% python3 -q
>>> import numpy as np
>>> from numpy import linalg as LA
>>> np.set_printoptions(precision=2, suppress=True, linewidth=140, legacy="1.25")
>>> tidy = lambda a: np.round(a, 2) + 0
>>> m1 = np.loadtxt("x.csv", delimiter=",")
>>> m1
array([[0., 2., 0., 0., 0., 0., 0., 0., 0., 0., 0., 0., 0.],
       [0., 0., 0., 3., 0., 0., 0., 0., 0., 0., 0., 0., 0.],
       [0., 0., 0., 0., 0., 0., 0., 0., 0., 0., 0., 0., 3.],
       [0., 0., 0., 0., 3., 0., 0., 0., 0., 0., 0., 0., 0.],
       [0., 0., 0., 0., 0., 0., 0., 1., 0., 0., 0., 0., 0.],
       [0., 0., 0., 0., 0., 0., 0., 0., 2., 0., 0., 0., 0.],
       [0., 0., 0., 0., 0., 0., 0., 0., 0., 2., 0., 0., 0.],
       [0., 0., 0., 0., 0., 0., 0., 0., 0., 0., 0., 0., 0.],
       [0., 0., 0., 0., 0., 2., 0., 0., 0., 0., 0., 0., 0.],
       [0., 0., 0., 0., 0., 0., 0., 0., 0., 0., 0., 0., 0.],
       [0., 0., 0., 0., 0., 0., 0., 0., 0., 0., 0., 0., 0.],
       [0., 0., 2., 0., 0., 0., 0., 0., 0., 0., 0., 0., 0.],
       [0., 0., 0., 0., 0., 0., 3., 0., 0., 0., 0., 0., 0.]])
>>> rng = np.random.default_rng(24657)
>>> idx = rng.permutation(13)
>>> idx
array([ 6,  7, 10,  8,  2,  4,  5, 11, 12,  1,  0,  9,  3])
>>> out = m1[idx][:, idx]
>>> tidy(np.sort(np.abs(LA.eigvals(out))))
array([0., 0., 0., 0., 0., 0., 0., 0., 0., 0., 0., 2., 2.])
>>> np.trace(out)
0.0
>>> tidy(LA.det(out)), tidy(LA.det(m1[idx]))
(0.0, 0.0)
>>> np.diag(out)
array([0., 0., 0., 0., 0., 0., 0., 0., 0., 0., 0., 0., 0.])
>>> F = np.loadtxt("block4.csv", delimiter=",")
>>> F
array([[2., 0., 0., 0.],
       [1., 6., 0., 0.],
       [0., 0., 2., 0.],
       [0., 0., 1., 6.]])
>>> F @ F
array([[ 4.,  0.,  0.,  0.],
       [ 8., 36.,  0.,  0.],
       [ 0.,  0.,  4.,  0.],
       [ 0.,  0.,  8., 36.]])
>>> tidy(np.sort(LA.eigvals(F).real))
array([2., 2., 6., 6.])
>>> tidy(LA.det(F))
144.0
>>> r = LA.matrix_rank(m1)
>>> r
10
>>> null = LA.svd(m1)[2][r:].T
>>> LA.matrix_rank(m1.T @ m1), LA.matrix_rank(m1 @ m1.T)
(10, 10)
>>> np.allclose(m1 @ null, 0)
True
>>> X = 0.9 ** np.abs(np.subtract.outer(np.arange(9), np.arange(9)))
>>> tidy(X)
array([[1.  , 0.9 , 0.81, 0.73, 0.66, 0.59, 0.53, 0.48, 0.43],
       [0.9 , 1.  , 0.9 , 0.81, 0.73, 0.66, 0.59, 0.53, 0.48],
       [0.81, 0.9 , 1.  , 0.9 , 0.81, 0.73, 0.66, 0.59, 0.53],
       [0.73, 0.81, 0.9 , 1.  , 0.9 , 0.81, 0.73, 0.66, 0.59],
       [0.66, 0.73, 0.81, 0.9 , 1.  , 0.9 , 0.81, 0.73, 0.66],
       [0.59, 0.66, 0.73, 0.81, 0.9 , 1.  , 0.9 , 0.81, 0.73],
       [0.53, 0.59, 0.66, 0.73, 0.81, 0.9 , 1.  , 0.9 , 0.81],
       [0.48, 0.53, 0.59, 0.66, 0.73, 0.81, 0.9 , 1.  , 0.9 ],
       [0.43, 0.48, 0.53, 0.59, 0.66, 0.73, 0.81, 0.9 , 1.  ]])
>>> x = np.ones(9)
>>> for _ in range(3):
...     x = X @ x
...     x /= LA.norm(x)
...     print(round(x @ X @ x, 2))
... 
6.77
6.77
6.77
>>> tidy(x)
array([0.3 , 0.32, 0.34, 0.35, 0.36, 0.35, 0.34, 0.32, 0.3 ])
>>> low = LA.cholesky(X)
>>> tidy(np.diag(low) ** 2)
array([1.  , 0.19, 0.19, 0.19, 0.19, 0.19, 0.19, 0.19, 0.19])
>>> tidy(np.prod(np.diag(low)) ** 2), tidy(LA.det(X))
(0.0, 0.0)
>>> tidy(low @ low.T)
array([[1.  , 0.9 , 0.81, 0.73, 0.66, 0.59, 0.53, 0.48, 0.43],
       [0.9 , 1.  , 0.9 , 0.81, 0.73, 0.66, 0.59, 0.53, 0.48],
       [0.81, 0.9 , 1.  , 0.9 , 0.81, 0.73, 0.66, 0.59, 0.53],
       [0.73, 0.81, 0.9 , 1.  , 0.9 , 0.81, 0.73, 0.66, 0.59],
       [0.66, 0.73, 0.81, 0.9 , 1.  , 0.9 , 0.81, 0.73, 0.66],
       [0.59, 0.66, 0.73, 0.81, 0.9 , 1.  , 0.9 , 0.81, 0.73],
       [0.53, 0.59, 0.66, 0.73, 0.81, 0.9 , 1.  , 0.9 , 0.81],
       [0.48, 0.53, 0.59, 0.66, 0.73, 0.81, 0.9 , 1.  , 0.9 ],
       [0.43, 0.48, 0.53, 0.59, 0.66, 0.73, 0.81, 0.9 , 1.  ]])
